$ ipython --no-banner

In [1]: import numpy as np

In [2]: np.set_printoptions(precision=2, suppress=True, linewidth=160, sign=" ")

In [3]: feats = np.array([[0.38, -1.9, 0.38, 0.0, 0.76, -0.76],
   ...:     [-0.62, 3.1, -0.62, 0.0, -1.24, 1.24],
   ...:     [0.18, -0.9, 0.18, 0.0, 0.36, -0.36]])

In [4]: Uu, sig, vt = np.linalg.svd(feats)

In [5]: V = vt[:(sig > 1e-8).sum()]

In [6]: rng = np.random.default_rng(7168)

In [7]: x0 = feats[0] + -1 * feats[2] + rng.integers(2) * np.eye(6)[2]

In [8]: x0
Out[8]: array([ 0.2, -1. ,  0.2,  0. ,  0.4, -0.4])

In [9]: np.diag(V.T @ V)
Out[9]: array([ 0.03,  0.71,  0.03,  0.  ,  0.11,  0.11])

In [10]: round(np.linalg.norm(x0 - V.T @ V @ x0), 2)
Out[10]: np.float64(0.0)

In [11]: V.T @ V
Out[11]: 
array([[ 0.03, -0.14,  0.03,  0.  ,  0.06, -0.06],
       [-0.14,  0.71, -0.14,  0.  , -0.29,  0.29],
       [ 0.03, -0.14,  0.03,  0.  ,  0.06, -0.06],
       [ 0.  ,  0.  ,  0.  ,  0.  ,  0.  ,  0.  ],
       [ 0.06, -0.29,  0.06,  0.  ,  0.11, -0.11],
       [-0.06,  0.29, -0.06,  0.  , -0.11,  0.11]])

In [12]: G = feats.T @ feats

In [13]: print(G)
[[ 0.56 -2.81  0.56  0.    1.12 -1.12]
 [-2.81 14.03 -2.81  0.   -5.61  5.61]
 [ 0.56 -2.81  0.56  0.    1.12 -1.12]
 [ 0.    0.    0.    0.    0.    0.  ]
 [ 1.12 -5.61  1.12  0.    2.24 -2.24]
 [-1.12  5.61 -1.12  0.   -2.24  2.24]]

In [14]: print(np.allclose(G, G.T))
True

In [15]: np.diag(G)
Out[15]: array([  0.56,  14.03,   0.56,   0.  ,   2.24,   2.24])

In [16]: np.linalg.matrix_rank(G)
Out[16]: np.int64(1)

In [17]: round(np.trace(G), 2), np.round((feats ** 2).sum(), 2)
Out[17]: (np.float64(19.64), np.float64(19.64))

In [18]: np.argsort(-np.linalg.norm(feats, axis=0).round(6), kind="stable")[:3]
Out[18]: array([ 1,  4,  5])

In [19]: print(np.linalg.cond(feats) > 100)
True

In [20]: round(np.linalg.norm(feats, 2) / np.linalg.norm(feats), 2)
Out[20]: np.float64(1.0)
